$ ipython --no-banner

In [1]: import numpy as np

In [2]: import numpy.linalg as la

In [3]: np.set_printoptions(precision=3, suppress=True, linewidth=100)

In [4]: mat = np.load("run0.npy")

In [5]: mat
Out[5]: 
array([[  5.,   0.,   0.,   0.],
       [  0.,  21.,   8., -12.],
       [  0.,   8.,   9.,  -6.],
       [  0., -12.,  -6.,  14.]])

In [6]: # splits into 2 blocks

In [7]: np.sort(la.eigvals(mat).real)
Out[7]: array([ 5.,  5.,  5., 34.])

In [8]: mat @ mat
Out[8]: 
array([[  25.,    0.,    0.,    0.],
       [   0.,  649.,  312., -468.],
       [   0.,  312.,  181., -234.],
       [   0., -468., -234.,  376.]])

In [9]: (la.matrix_power((mat != 0) + (mat.T != 0) + np.eye(4), 4) > 0).astype(int)
Out[9]: 
array([[1, 0, 0, 0],
       [0, 1, 1, 1],
       [0, 1, 1, 1],
       [0, 1, 1, 1]])

In [10]: round(float(la.det(mat)), 3)
Out[10]: 4250.0

In [11]: print(np.flatnonzero(la.matrix_power((mat != 0) + (mat.T != 0) + np.eye(4), 4)[0]))
[0]

In [12]: Uu, sigma, VT = la.svd(mat, full_matrices=False)

In [13]: np.allclose(Uu * sigma @ VT, mat)
Out[13]: True

In [14]: np.round(Uu.T @ Uu, 3) + 0
Out[14]: 
array([[1., 0., 0., 0.],
       [0., 1., 0., 0.],
       [0., 0., 1., 0.],
       [0., 0., 0., 1.]])

In [15]: sigma / sigma[0]
Out[15]: array([1.   , 0.147, 0.147, 0.147])

In [16]: Uu.shape, sigma.shape, VT.shape
Out[16]: ((4, 4), (4,), (4, 4))

In [17]: np.round(VT @ VT.T, 3) + 0
Out[17]: 
array([[1., 0., 0., 0.],
       [0., 1., 0., 0.],
       [0., 0., 1., 0.],
       [0., 0., 0., 1.]])

In [18]: print(np.abs(VT[0]))
[0.    0.743 0.371 0.557]

In [19]: r0 = np.array([1, 1, -1, 0])

In [20]: out = mat + np.outer(r0, np.eye(4)[1])

In [21]: print(np.round(la.det(out) / la.det(mat), 3), np.round(1 + la.solve(mat, r0)[1], 3))
1.153 1.153

In [22]: la.matrix_rank(la.inv(out) - la.inv(mat), tol=1e-8)
Out[22]: np.int64(1)

In [23]: w, V = la.eigh(mat)

In [24]: la.eigvalsh(mat + -3 * np.eye(4))
Out[24]: array([ 2.,  2.,  2., 31.])

In [25]: np.round(V.T @ mat @ V, 3) + 0
Out[25]: 
array([[ 5.,  0.,  0.,  0.],
       [ 0.,  5.,  0.,  0.],
       [ 0.,  0.,  5.,  0.],
       [ 0.,  0.,  0., 34.]])

In [26]: print(w)
[ 5.  5.  5. 34.]

In [27]: la.eigvalsh(mat @ mat)
Out[27]: array([  25.,   25.,   25., 1156.])

In [28]: np.abs(V[:, -1])
Out[28]: array([0.   , 0.743, 0.371, 0.557])

In [29]: np.round(V.T @ V, 3) + 0
Out[29]: 
array([[1., 0., 0., 0.],
       [0., 1., 0., 0.],
       [0., 0., 1., 0.],
       [0., 0., 0., 1.]])

In [30]: print(la.svd(mat, compute_uv=False))
[34.  5.  5.  5.]

In [31]: print(np.unique(w.round(6) + 0, return_counts=True)[1])
[3 1]

In [32]: np.abs(V[:, -1]).round(6).argmax()
Out[32]: np.int64(1)

In [33]: w.sum(), np.trace(mat)
Out[33]: (np.float64(49.0), np.float64(49.0))

In [34]: (w > 1e-8).sum(), (w < -1e-8).sum()
Out[34]: (np.int64(4), np.int64(0))

In [35]: hat = np.triu(np.array([[2, 3, 3, 1], [1, 2, 3, 2], [1, 0, 2, 0], [1, 3, 2, 2]]), 1) + np.eye(4)

In [36]: out = hat @ mat @ la.inv(hat)

In [37]: la.matrix_rank(out)
Out[37]: np.int64(4)

In [38]: np.trace(out), np.trace(mat)
Out[38]: (np.float64(49.0), np.float64(49.0))

In [39]: np.poly(out)
Out[39]: array([    1.,   -49.,   585., -2675.,  4250.])

In [40]: J = np.load("dump.npy")

In [41]: print(J)
[[4 0 3 3]
 [0 4 2 1]
 [3 2 4 2]
 [3 1 2 2]]

In [42]: np.all(la.eigvalsh(J) > 0)
Out[42]: np.False_

In [43]: [round(float(la.det(J[:i, :i])), 2) + 0 for i in range(1, 5)]
Out[43]: [4.0, 16.0, 12.0, -15.0]

In [44]: M = np.load("arr.npy")

In [45]: M
Out[45]: 
array([[  6.262,   5.094,  -8.925],
       [ 10.324,  -5.189,  -6.842],
       [-11.821,   4.515,   0.471],
       [-10.782,   4.507,  -1.007],
       [-11.615,   3.219,   0.274],
       [-11.913,   3.982,  -2.001],
       [-10.969,   3.026,   0.408],
       [  9.915,  -3.923,  -7.419],
       [  9.965,  -5.037,  -6.275],
       [  9.823,  -4.252,  -6.844],
       [  4.542,   4.866,  -9.778],
       [  3.616,   3.034,  -8.588],
       [  9.689,  -6.271,  -6.505],
       [  4.875,   5.935,  -9.629]])

In [46]: w1 = np.array([[7, 7], [5, 1], [5, 9]])

In [47]: c = np.array([0, -1])

In [48]: hid = np.maximum(M @ w1 + c, 0)

In [49]: hid
Out[49]: 
array([[24.679,  0.   ],
       [12.113,  4.501],
       [ 0.   ,  0.   ],
       [ 0.   ,  0.   ],
       [ 0.   ,  0.   ],
       [ 0.   ,  0.   ],
       [ 0.   ,  0.   ],
       [12.695,  0.   ],
       [13.195,  7.243],
       [13.281,  1.913],
       [ 7.234,  0.   ],
       [ 0.   ,  0.   ],
       [ 3.943,  2.007],
       [15.655,  0.   ]])

In [50]: W2 = np.array([[2, 3], [3, 1]])

In [51]: w1 @ W2
Out[51]: 
array([[35, 28],
       [13, 16],
       [37, 24]])

In [52]: rng = np.random.default_rng(176)

In [53]: z = rng.permutation(2)

In [54]: out = hid[:, z] * rng.choice([-1, 1], 2)

In [55]: out
Out[55]: 
array([[ 0.   , 24.679],
       [ 4.501, 12.113],
       [ 0.   ,  0.   ],
       [ 0.   ,  0.   ],
       [ 0.   ,  0.   ],
       [ 0.   ,  0.   ],
       [ 0.   ,  0.   ],
       [ 0.   , 12.695],
       [ 7.243, 13.195],
       [ 1.913, 13.281],
       [ 0.   ,  7.234],
       [ 0.   ,  0.   ],
       [ 2.007,  3.943],
       [ 0.   , 15.655]])

In [56]: Uu, _, VT = la.svd(hid.T @ out)

In [57]: np.round(Uu @ VT, 3) + 0
Out[57]: 
array([[0., 1.],
       [1., 0.]])

In [58]: W0 = np.array([[2, 4, 5, 1], [2, 4, 5, 1], [-2, 0, 1, -3]])

In [59]: Uu, sigma, VT = la.svd(W0)

In [60]: sigma.round(3) + 0
Out[60]: array([9.597, 3.728, 0.   ])

In [61]: np.argmax(sigma[:-1] / (sigma[1:] + 1e-6)) + 1
Out[61]: np.int64(2)

In [62]: out = Uu[:, :2] @ np.diag(sigma[:2]) @ VT[:2]

In [63]: print(round(float(la.norm(W0 - out, 2)), 3), round(float(sigma[2]), 3))
0.0 0.0

In [64]: la.matrix_rank(W0, rtol=0.05)
Out[64]: np.int64(2)

In [65]: print(round(float(np.abs(W0 - out).max()), 3))
0.0

In [66]: np.round(la.norm(W0 - out) / la.norm(W0), 3)
Out[66]: np.float64(0.0)

In [67]: np.argsort(-la.norm(W0, axis=0).round(6), kind="stable")[:3]
Out[67]: array([2, 1, 0])

In [68]: print(la.matrix_rank(W0, rtol=0.1))
2

In [69]: np.allclose(W0[:-1].T @ la.lstsq(W0[:-1].T, W0[-1])[0], W0[-1])
Out[69]: False

In [70]: la.lstsq(W0[:-1].T, W0[-1])[2]
Out[70]: np.int32(1)

In [71]: np.round(W0 @ la.pinv(W0) @ W0, 3) + 0
Out[71]: 
array([[ 2.,  4.,  5.,  1.],
       [ 2.,  4.,  5.,  1.],
       [-2.,  0.,  1., -3.]])

In [72]: round(float(np.trace(la.pinv(W0) @ W0)), 3)
Out[72]: 2.0

In [73]: C2 = W0.T @ W0

In [74]: np.round(la.eigvalsh(C2)[::-1], 3) + 0
Out[74]: array([92.102, 13.898,  0.   ,  0.   ])

In [75]: (W0 @ W0.T).shape
Out[75]: (3, 3)

In [76]: C2
Out[76]: 
array([[12, 16, 18, 10],
       [16, 32, 40,  8],
       [18, 40, 51,  7],
       [10,  8,  7, 11]])

In [77]: np.trace(C2), (W0 ** 2).sum()
Out[77]: (np.int64(106), np.int64(106))

In [78]: Uu, sigma, VT = la.svd(W0)

In [79]: V = VT[:(sigma > 1e-8).sum()]

In [80]: x0 = W0[1] + 5 * W0[0] + rng.integers(2) * np.eye(4)[1]

In [81]: x0
Out[81]: array([12., 24., 30.,  6.])

In [82]: print(V.T @ V)
[[ 0.35  0.15  0.05  0.45]
 [ 0.15  0.35  0.45  0.05]
 [ 0.05  0.45  0.65 -0.15]
 [ 0.45  0.05 -0.15  0.65]]

In [83]: print(la.matrix_rank(np.vstack([W0, x0])))
2

In [84]: out = np.array([[2, 2, 0], [3, 1, 3], [2, 0, 1]])

In [85]: m1 = np.tril(out)

In [86]: print(m1)
[[2 0 0]
 [3 1 0]
 [2 0 1]]

In [87]: # triangular

In [88]: round(float(la.eigvals(m1).sum().real), 3)
Out[88]: 4.0

In [89]: la.eigvals(m1)
Out[89]: array([1., 1., 2.])

In [90]: np.round(la.det(m1[::-1]), 3)
Out[90]: np.float64(-2.0)

In [91]: np.einsum("ij,ji->", m1, m1)
Out[91]: np.int64(6)

In [92]: x0 = np.array([3, -1, 3])

In [93]: rhs = m1 @ x0

In [94]: rhs
Out[94]: array([6, 8, 9])

In [95]: la.solve(m1, rhs)
Out[95]: array([ 3., -1.,  3.])

In [96]: la.solve(m1, rhs + m1[:, 2])
Out[96]: array([ 3., -1.,  4.])

In [97]: la.solve(m1, -1 * rhs)
Out[97]: array([-3.,  1., -3.])

In [98]: la.matrix_power(m1 - np.diag(np.diag(m1)), 3)
Out[98]: 
array([[0, 0, 0],
       [0, 0, 0],
       [0, 0, 0]])

In [99]: la.matrix_rank(m1 - m1[0, 0] * np.eye(3))
Out[99]: np.int64(2)

In [100]: round(float(la.eigvals(mat).sum().real), 3)
Out[100]: 49.0

In [101]: np.poly(mat)
Out[101]: array([    1.,   -49.,   585., -2675.,  4250.])

In [102]: print(round(la.det(2 * mat), 3), round(la.det(mat), 3))
68000.0 4250.0

In [103]: arr = np.load("layer10.npy")

In [104]: arr
Out[104]: 
array([[ 3,  6,  3,  9],
       [ 1,  2,  1,  3],
       [ 8, 16,  8, 24]])

In [105]: # column 2 repeats column 0

In [106]: np.abs(np.diag(la.qr(arr)[1])) > 1e-9
Out[106]: array([ True, False, False])

In [107]: np.allclose(arr[:-1].T @ la.lstsq(arr[:-1].T, arr[-1])[0], arr[-1])
Out[107]: True

In [108]: print(arr @ la.pinv(arr) @ arr)
[[ 3.  6.  3.  9.]
 [ 1.  2.  1.  3.]
 [ 8. 16.  8. 24.]]

In [109]: Uu, sigma, VT = la.svd(m1, full_matrices=False)

In [110]: np.round(np.sqrt((sigma ** 2).sum()), 3), np.round(la.norm(m1), 3)
Out[110]: (np.float64(4.359), np.float64(4.359))

In [111]: print(np.cumsum(sigma ** 2) / np.sum(sigma ** 2))
[0.936 0.988 1.   ]

In [112]: np.round(VT @ VT.T, 3) + 0
Out[112]: 
array([[1., 0., 0.],
       [0., 1., 0.],
       [0., 0., 1.]])

In [113]: np.abs(VT[0])
Out[113]: array([0.978, 0.175, 0.117])

In [114]: print(Uu.shape, sigma.shape, VT.shape)
(3, 3) (3,) (3, 3)

In [115]: (sigma > 1e-8).sum()
Out[115]: np.int64(3)

In [116]: sigma / sigma[0]
Out[116]: array([1.   , 0.237, 0.113])
